$ python3 -q
>>> import numpy as np
>>> np.set_printoptions(precision=2, suppress=True, linewidth=120, floatmode="fixed")
>>> def rnd(a):
...     return np.round(a, 2) + 0
... 
>>> M = np.load("run13.npy")
>>> print(M)
[[ 0 -1 -1  3  3  3  2 -1 -3  0]
 [-1  0 -1 -1  3  3  3  2 -1 -3]
 [-1 -1  0 -1 -1  3  3  3  2 -1]
 [ 3 -1 -1  0 -1 -1  3  3  3  2]
 [ 3  3 -1 -1  0 -1 -1  3  3  3]
 [ 3  3  3 -1 -1  0 -1 -1  3  3]
 [ 2  3  3  3 -1 -1  0 -1 -1  3]
 [-1  2  3  3  3 -1 -1  0 -1 -1]
 [-3 -1  2  3  3  3 -1 -1  0 -1]
 [ 0 -3 -1  2  3  3  3 -1 -1  0]]
>>> # equal to its transpose
>>> vec = np.array([-1, 0, 3, 1, 0, 1, -1, -2, -1, -2])
>>> print(M @ vec)
[  6   0  -6 -23 -22  -1   6  16  20   2]
>>> print(M @ np.eye(10)[0])
[ 0.00 -1.00 -1.00  3.00  3.00  3.00  2.00 -1.00 -3.00  0.00]
>>> print(np.linalg.norm(M @ vec) <= np.linalg.norm(M, 2) * np.linalg.norm(vec) + 1e-9)
True
>>> print(np.einsum("ij,j->i", M, vec))
[  6   0  -6 -23 -22  -1   6  16  20   2]
>>> print(np.sign((M @ vec).round(6)))
[ 1  0 -1 -1 -1 -1  1  1  1  1]
>>> A = 2 * np.eye(14) + np.eye(14, k=1)
>>> print(A)
[[2.00 1.00 0.00 0.00 0.00 0.00 0.00 0.00 0.00 0.00 0.00 0.00 0.00 0.00]
 [0.00 2.00 1.00 0.00 0.00 0.00 0.00 0.00 0.00 0.00 0.00 0.00 0.00 0.00]
 [0.00 0.00 2.00 1.00 0.00 0.00 0.00 0.00 0.00 0.00 0.00 0.00 0.00 0.00]
 [0.00 0.00 0.00 2.00 1.00 0.00 0.00 0.00 0.00 0.00 0.00 0.00 0.00 0.00]
 [0.00 0.00 0.00 0.00 2.00 1.00 0.00 0.00 0.00 0.00 0.00 0.00 0.00 0.00]
 [0.00 0.00 0.00 0.00 0.00 2.00 1.00 0.00 0.00 0.00 0.00 0.00 0.00 0.00]
 [0.00 0.00 0.00 0.00 0.00 0.00 2.00 1.00 0.00 0.00 0.00 0.00 0.00 0.00]
 [0.00 0.00 0.00 0.00 0.00 0.00 0.00 2.00 1.00 0.00 0.00 0.00 0.00 0.00]
 [0.00 0.00 0.00 0.00 0.00 0.00 0.00 0.00 2.00 1.00 0.00 0.00 0.00 0.00]
 [0.00 0.00 0.00 0.00 0.00 0.00 0.00 0.00 0.00 2.00 1.00 0.00 0.00 0.00]
 [0.00 0.00 0.00 0.00 0.00 0.00 0.00 0.00 0.00 0.00 2.00 1.00 0.00 0.00]
 [0.00 0.00 0.00 0.00 0.00 0.00 0.00 0.00 0.00 0.00 0.00 2.00 1.00 0.00]
 [0.00 0.00 0.00 0.00 0.00 0.00 0.00 0.00 0.00 0.00 0.00 0.00 2.00 1.00]
 [0.00 0.00 0.00 0.00 0.00 0.00 0.00 0.00 0.00 0.00 0.00 0.00 0.00 2.00]]
>>> cov = A.T @ A
>>> print(np.diag(cov))
[4.00 5.00 5.00 5.00 5.00 5.00 5.00 5.00 5.00 5.00 5.00 5.00 5.00 5.00]
>>> print(np.linalg.matrix_rank(cov))
14
>>> rng = np.random.default_rng(892)
>>> lab = rng.permutation(14)
>>> print(lab)
[ 8  4  0  7 13  9  3  2  5 11 12  1 10  6]
>>> out = A[lab][:, lab]
>>> print(np.allclose(out, A))
False
>>> print(np.diag(out))
[2.00 2.00 2.00 2.00 2.00 2.00 2.00 2.00 2.00 2.00 2.00 2.00 2.00 2.00]
>>> print(rnd(np.linalg.det(out)), rnd(np.linalg.det(A[lab])))
16384.0 16384.0
>>> print(np.trace(out))
28.0
>>> K = np.loadtxt("mat.csv", delimiter=",")
>>> print(K)
[[ -2.00 -11.00  -8.00 -18.00 -20.00  -5.00 -13.00  -1.00 -11.00  -8.00  -7.00  -4.00 -16.00 -20.00 -11.00 -19.00]
 [  2.00 -11.00  -2.00 -22.00 -20.00  -9.00  -5.00  -7.00  -9.00  -6.00 -13.00  -2.00 -12.00 -14.00  -9.00 -11.00]
 [  0.00  11.00   5.00  20.00  20.00   7.00   9.00   4.00  10.00   7.00  10.00   3.00  14.00  17.00  10.00  15.00]
 [  4.00  -3.00   5.00  -9.00  -5.00  -5.00   5.00  -6.00   0.00   1.00  -8.00   2.00   0.00   1.00  -1.00   3.00]
 [  4.00   4.00  14.00  11.00  15.00  14.00   2.00  14.00  18.00  20.00  10.00  17.00   6.00   6.00   1.00  -2.00]
 [ -4.00 -16.00 -18.00 -31.00 -35.00 -18.00 -14.00 -14.00 -26.00 -24.00 -18.00 -17.00 -22.00 -26.00 -13.00 -18.00]
 [ -6.00 -18.00 -23.00 -34.00 -40.00 -20.00 -18.00 -15.00 -31.00 -29.00 -19.00 -21.00 -26.00 -31.00 -15.00 -22.00]
 [  0.00  -1.00  -3.00  -5.00  -5.00  -7.00   3.00  -8.00  -6.00  -7.00  -6.00  -6.00   0.00   1.00   1.00   5.00]
 [ -2.00 -11.00  -8.00 -18.00 -20.00  -5.00 -13.00  -1.00 -11.00  -8.00  -7.00  -4.00 -16.00 -20.00 -11.00 -19.00]
 [ -6.00 -21.00 -24.00 -39.00 -45.00 -21.00 -21.00 -15.00 -33.00 -30.00 -21.00 -21.00 -30.00 -36.00 -18.00 -27.00]
 [  4.00   0.00   6.00  -4.00   0.00  -4.00   8.00  -6.00   2.00   2.00  -6.00   2.00   4.00   6.00   2.00   8.00]
 [  6.00  -1.00  14.00  -1.00   5.00   7.00   3.00   7.00  13.00  16.00   1.00  15.00   2.00   2.00  -2.00  -3.00]
 [  2.00   7.00   8.00  13.00  15.00   7.00   7.00   5.00  11.00  10.00   7.00   7.00  10.00  12.00   6.00   9.00]
 [  0.00   1.00   3.00   5.00   5.00   7.00  -3.00   8.00   6.00   7.00   6.00   6.00   0.00  -1.00  -1.00  -5.00]
 [ -6.00  -5.00 -12.00  -4.00 -10.00   1.00 -15.00   5.00  -9.00  -8.00   3.00  -6.00 -12.00 -16.00  -7.00 -17.00]
 [ -2.00  -8.00  -7.00 -13.00 -15.00  -4.00 -10.00  -1.00  -9.00  -7.00  -5.00  -4.00 -12.00 -15.00  -8.00 -14.00]]
>>> # looks like rank 3
>>> rk = np.linalg.matrix_rank(K)
>>> print(rk)
3
>>> N = np.linalg.svd(K)[2][rk:].T
>>> print(np.allclose(K @ N, 0))
True
>>> print(np.linalg.matrix_rank(K.T @ K), np.linalg.matrix_rank(K @ K.T))
3 3
>>> print(N.shape)
(16, 13)
>>> print([int(np.linalg.matrix_rank(np.delete(K, i, axis=0))) for i in range(16)])
[3, 3, 3, 3, 3, 3, 3, 3, 3, 3, 3, 3, 3, 3, 3, 3]
>>> U, sv, Vt = np.linalg.svd(K)
>>> print(np.argmax(sv[:-1] / (sv[1:] + 1e-6)) + 1)
3
>>> out = U[:, :3] @ np.diag(sv[:3]) @ Vt[:3]
>>> print(rnd(np.linalg.norm(K - out, 2)), rnd(sv[3]))
0.0 0.0
>>> print(np.unique(K.round(6), axis=0).shape)
(15, 16)
>>> U, sv, Vt = np.linalg.svd(K, full_matrices=False)
>>> print(rnd(sv))
[205.85  51.16  37.29   0.00   0.00   0.00   0.00   0.00   0.00   0.00   0.00   0.00   0.00   0.00   0.00   0.00]
>>> print((sv > 1e-8).sum())
3
>>> print(np.argsort(-np.linalg.norm(K, axis=0).round(6), kind="stable")[:3])
[ 4  3 13]
>>> print(np.linalg.cond(K) > 100)
True
>>> C = 5 * np.array([[-0.7, 0.6, 0.9, 1.1, 0.4, -0.7, 0.5, -0.2, -2.0, 1.7, -0.8, 0.0, 1.3, -1.3],
...     [0.5, -0.4, 0.7, -0.7, -1.2, 1.1, 0.4, 0.4, -0.1, 0.3, -1.7, 0.1, 0.3, -0.8]])
>>> lab = rng.integers(0, 2, 11)
>>> mat = C[lab] + rng.normal(size=(11, 14))
>>> print(rnd(mat))
[[  3.17  -2.27   3.49  -3.78  -4.93   5.42   1.49   3.13  -1.99   0.83  -7.56   0.63   1.23  -2.90]
 [  2.62  -0.72   3.09  -4.94  -5.80   6.31   1.44   2.29  -1.27   1.11  -9.37  -0.54   0.54  -5.28]
 [ -3.21   3.04   5.38   4.29   1.50  -3.89   0.94  -1.04 -10.85   8.04  -3.86   0.30   7.24  -6.43]
 [ -4.09   1.45   5.75   5.32   1.87  -4.72   1.76  -1.42  -9.97   9.60  -2.11   0.11   7.13  -8.42]
 [  2.63  -2.24   4.32  -3.62  -4.61   6.35   1.92   1.80  -0.80   2.43  -9.42   0.97   2.39  -3.41]
 [  2.06  -2.74   3.84  -2.67  -6.46   6.57   1.37   2.71  -3.13   0.74  -8.16  -0.49   2.74  -4.57]
 [  3.25  -2.49   3.44  -2.41  -5.63   5.16   1.71   3.78  -1.53   1.17  -8.52   1.54   0.96  -4.30]
 [ -4.26   2.33   2.76   3.97   2.46  -3.41   3.33  -1.78  -9.44   7.91  -3.00  -0.38   6.83  -3.35]
 [  4.47  -1.42   2.57  -3.32  -5.39   5.82   1.37   1.81  -0.71   1.03  -9.27   1.14   2.46  -5.12]
 [ -2.61   4.78   1.87   5.01   1.21  -3.95   3.67  -1.66 -10.83   8.36  -4.12  -0.07   7.07  -5.23]
 [ -4.15   3.18   5.92   3.72   1.92  -5.44   5.05  -0.08 -12.11  10.72  -3.53   0.13   6.21  -8.20]]
>>> out = mat + rng.integers(-2, 3, (11, 2)) @ rng.integers(-2, 3, (2, 14))
>>> print(rnd(out))
[[  1.17   1.73  -0.51  -5.78  -8.93   3.42  -0.51   5.13   2.01  -1.17 -11.56  -3.37  -2.77  -4.90]
 [  1.62   1.28   1.09  -5.94  -7.80   5.31   0.44   3.29   0.73   0.11 -11.37  -2.54  -1.46  -6.28]
 [ -2.21   5.04   6.38   4.29   0.50  -4.89  -1.06  -0.04 -11.85  10.04  -2.86  -0.70   9.24  -7.43]
 [ -1.09   3.45   9.75   6.32   1.87  -5.72  -1.24  -0.42 -13.97  14.60   1.89   0.11  13.13  -9.42]
 [  2.63   1.76   3.32  -4.62  -7.61   4.35  -1.08   3.80   0.20   3.43 -10.42  -2.03   2.39  -5.41]
 [  1.06   3.26   0.84  -4.67 -11.46   3.57  -2.63   5.71  -0.13   0.74 -11.16  -5.49   0.74  -7.57]
 [ -0.75  -2.49  -2.56  -4.41  -7.63   5.16   3.71   3.78   4.47  -4.83 -14.52  -0.46  -7.04  -4.30]
 [ -3.26   4.33   3.76   3.97   1.46  -4.41   1.33  -0.78 -10.44   9.91  -2.00  -1.38   8.83  -4.35]
 [  8.47  -1.42   8.57  -1.32  -3.39   5.82  -0.63   1.81  -6.71   7.03  -3.27   3.14  10.46  -5.12]
 [ -2.61  12.78  -0.13   3.01  -4.79  -7.95  -2.33   2.34  -8.83  10.36  -6.12  -6.07   7.07  -9.23]
 [ -5.15   1.18   4.92   3.72   2.92  -4.44   7.05  -1.08 -11.11   8.72  -4.53   1.13   4.21  -7.20]]
>>> print(rnd(np.linalg.svd(out - mat, compute_uv=False)))
[28.82 22.34  0.00  0.00  0.00  0.00  0.00  0.00  0.00  0.00  0.00]
>>> cov = mat.T @ mat
>>> print(rnd(np.linalg.svd(mat, compute_uv=False) ** 2))
[2021.51 1198.59   29.57   17.06   13.98   10.90    9.17    5.16    1.60    0.48    0.25]
>>> print(rnd(np.linalg.eigvalsh(cov)[::-1]))
[2021.51 1198.59   29.57   17.06   13.98   10.90    9.17    5.16    1.60    0.48    0.25    0.00    0.00    0.00]
>>> print(np.linalg.matrix_rank(cov))
11
>>> out = np.array([[2, 0, -2],
...     [-1, 0, 1],
...     [-2, 2, -1],
...     [-2, 0, 1],
...     [1, 1, 0],
...     [-2, -1, -2],
...     [2, -1, -2],
...     [1, 1, -1],
...     [-1, 0, -2],
...     [1, -1, 2],
...     [0, -2, -2],
...     [-1, -2, 0],
...     [0, 0, -1],
...     [0, 2, -1]])
>>> print(np.vstack([mat, out.T]).shape)
(14, 14)
>>> F = np.loadtxt("layer8.csv", delimiter=",")
>>> print(F)
[[5.00 1.00 0.00 0.00 0.00]
 [0.00 5.00 1.00 0.00 0.00]
 [0.00 0.00 5.00 1.00 0.00]
 [0.00 0.00 0.00 5.00 1.00]
 [0.00 0.00 0.00 0.00 5.00]]
>>> print(rnd(np.linalg.eigvals(F).sum().real))
25.0
>>> print(rnd(np.linalg.det(2 * F)), rnd(np.linalg.det(F)))
100000.0 3125.0
>>> print(rnd(np.linalg.det(F[::-1])))
3125.0
>>> print(rnd(np.linalg.eigvals(F)))
[5.00 5.00 5.00 5.00 5.00]
>>> print(rnd(np.linalg.det(F.T)))
3125.0
>>> print(np.kron(np.eye(2, dtype=int), F))
[[5.00 1.00 0.00 0.00 0.00 0.00 0.00 0.00 0.00 0.00]
 [0.00 5.00 1.00 0.00 0.00 0.00 0.00 0.00 0.00 0.00]
 [0.00 0.00 5.00 1.00 0.00 0.00 0.00 0.00 0.00 0.00]
 [0.00 0.00 0.00 5.00 1.00 0.00 0.00 0.00 0.00 0.00]
 [0.00 0.00 0.00 0.00 5.00 0.00 0.00 0.00 0.00 0.00]
 [0.00 0.00 0.00 0.00 0.00 5.00 1.00 0.00 0.00 0.00]
 [0.00 0.00 0.00 0.00 0.00 0.00 5.00 1.00 0.00 0.00]
 [0.00 0.00 0.00 0.00 0.00 0.00 0.00 5.00 1.00 0.00]
 [0.00 0.00 0.00 0.00 0.00 0.00 0.00 0.00 5.00 1.00]
 [0.00 0.00 0.00 0.00 0.00 0.00 0.00 0.00 0.00 5.00]]
>>> print(np.einsum("ij,ji->", F, F))
125.0
>>> print(np.poly(F))
[    1.00   -25.00   250.00 -1250.00  3125.00 -3125.00]
>>> print(np.prod(np.diag(F)), rnd(np.linalg.det(F)))
3125.0 3125.0
>>> O = F.astype(float).copy()
>>> for j in range(5):
...     O[:, j] -= O[:, :j] @ (O[:, :j].T @ O[:, j])
...     O[:, j] /= np.linalg.norm(O[:, j])
... 
>>> print(O)
[[1.00 0.00 0.00 0.00 0.00]
 [0.00 1.00 0.00 0.00 0.00]
 [0.00 0.00 1.00 0.00 0.00]
 [0.00 0.00 0.00 1.00 0.00]
 [0.00 0.00 0.00 0.00 1.00]]
>>> vals, vecs = np.linalg.eig(F)
>>> print(rnd(np.sort(np.linalg.eigvals(F.T))))
[5.00 5.00 5.00 5.00 5.00]
>>> print(rnd(np.sort(np.linalg.eigvals(F @ F))))
[25.00 25.00 25.00 25.00 25.00]
>>> print(rnd(np.sort(np.linalg.eigvals(np.linalg.inv(F)))))
[0.20 0.20 0.20 0.20 0.20]
>>> print(F @ vecs[:, 0] - vals[0] * vecs[:, 0])
[0.00 0.00 0.00 0.00 0.00]
>>> out = np.array([[-0.1, 1.1, 0.4, -0.9],
...     [0.3, 0.1, -1.6, -1.1],
...     [1.6, 0.2, -0.2, 0.7],
...     [-0.4, -0.9, -0.4, -1.2],
...     [1.6, 0.0, -1.0, 0.1],
...     [0.0, -1.0, -0.8, -0.2],
...     [1.2, 0.7, -0.3, 1.6],
...     [1.2, 0.0, -0.6, -0.8],
...     [-2.5, 0.0, 0.6, -0.8],
...     [0.4, 0.0, 0.8, 0.9],
...     [-1.2, -0.6, -0.8, 2.2],
...     [0.4, -0.3, 1.1, 0.6]])
>>> C = np.array([[1.2, -0.1, 0.2, 0.0, 0.4, 0.3, -1.9, 0.0],
...     [-0.9, -0.9, -1.2, -0.7, -1.2, 1.1, 1.4, -0.9],
...     [-0.7, 0.2, -0.3, 0.1, 0.7, 1.1, 0.9, 0.7],
...     [-0.1, 0.0, -1.3, 0.6, -0.7, -0.2, 0.6, -0.4]])
>>> data = out @ C
>>> print(rnd(data))
[[-1.30 -0.90 -0.29 -1.27 -0.45  1.80  1.55 -0.35]
 [ 1.50 -0.44  1.85 -0.89 -0.35 -1.34 -2.53 -0.77]
 [ 1.81 -0.38 -0.77  0.26 -0.23  0.34 -2.52 -0.60]
 [ 0.73  0.77  2.68 -0.13  1.48 -1.31 -1.58  1.01]
 [ 2.61 -0.36  0.49 -0.04 -0.13 -0.64 -3.88 -0.74]
 [ 1.48  0.74  1.70  0.50  0.78 -1.94 -2.24  0.42]
 [ 0.86 -0.81 -2.59  0.44 -1.69  0.48 -0.61 -1.48]
 [ 1.94 -0.24  1.46 -0.54  0.62 -0.14 -3.30 -0.10]
 [-3.34  0.37  0.36 -0.42 -0.02  0.07  4.81  0.74]
 [-0.17  0.12 -1.33  0.62  0.09  0.82  0.50  0.20]
 [-0.56  0.50 -2.14  1.66 -1.86 -2.34  2.04 -0.90]
 [-0.08  0.45 -0.67  0.68  0.87  0.88  0.17  0.80]]
>>> print(rnd(np.trace(np.linalg.pinv(data) @ data)))
4.0
>>> print(rnd(data @ np.linalg.pinv(data) @ data))
[[-1.30 -0.90 -0.29 -1.27 -0.45  1.80  1.55 -0.35]
 [ 1.50 -0.44  1.85 -0.89 -0.35 -1.34 -2.53 -0.77]
 [ 1.81 -0.38 -0.77  0.26 -0.23  0.34 -2.52 -0.60]
 [ 0.73  0.77  2.68 -0.13  1.48 -1.31 -1.58  1.01]
 [ 2.61 -0.36  0.49 -0.04 -0.13 -0.64 -3.88 -0.74]
 [ 1.48  0.74  1.70  0.50  0.78 -1.94 -2.24  0.42]
 [ 0.86 -0.81 -2.59  0.44 -1.69  0.48 -0.61 -1.48]
 [ 1.94 -0.24  1.46 -0.54  0.62 -0.14 -3.30 -0.10]
 [-3.34  0.37  0.36 -0.42 -0.02  0.07  4.81  0.74]
 [-0.17  0.12 -1.33  0.62  0.09  0.82  0.50  0.20]
 [-0.56  0.50 -2.14  1.66 -1.86 -2.34  2.04 -0.90]
 [-0.08  0.45 -0.67  0.68  0.87  0.88  0.17  0.80]]
>>> print(np.unique(data.round(6), axis=0).shape)
(12, 8)
>>> print(np.abs(np.diag(np.linalg.qr(data)[1])) > 1e-9)
[ True  True  True  True False False False False]
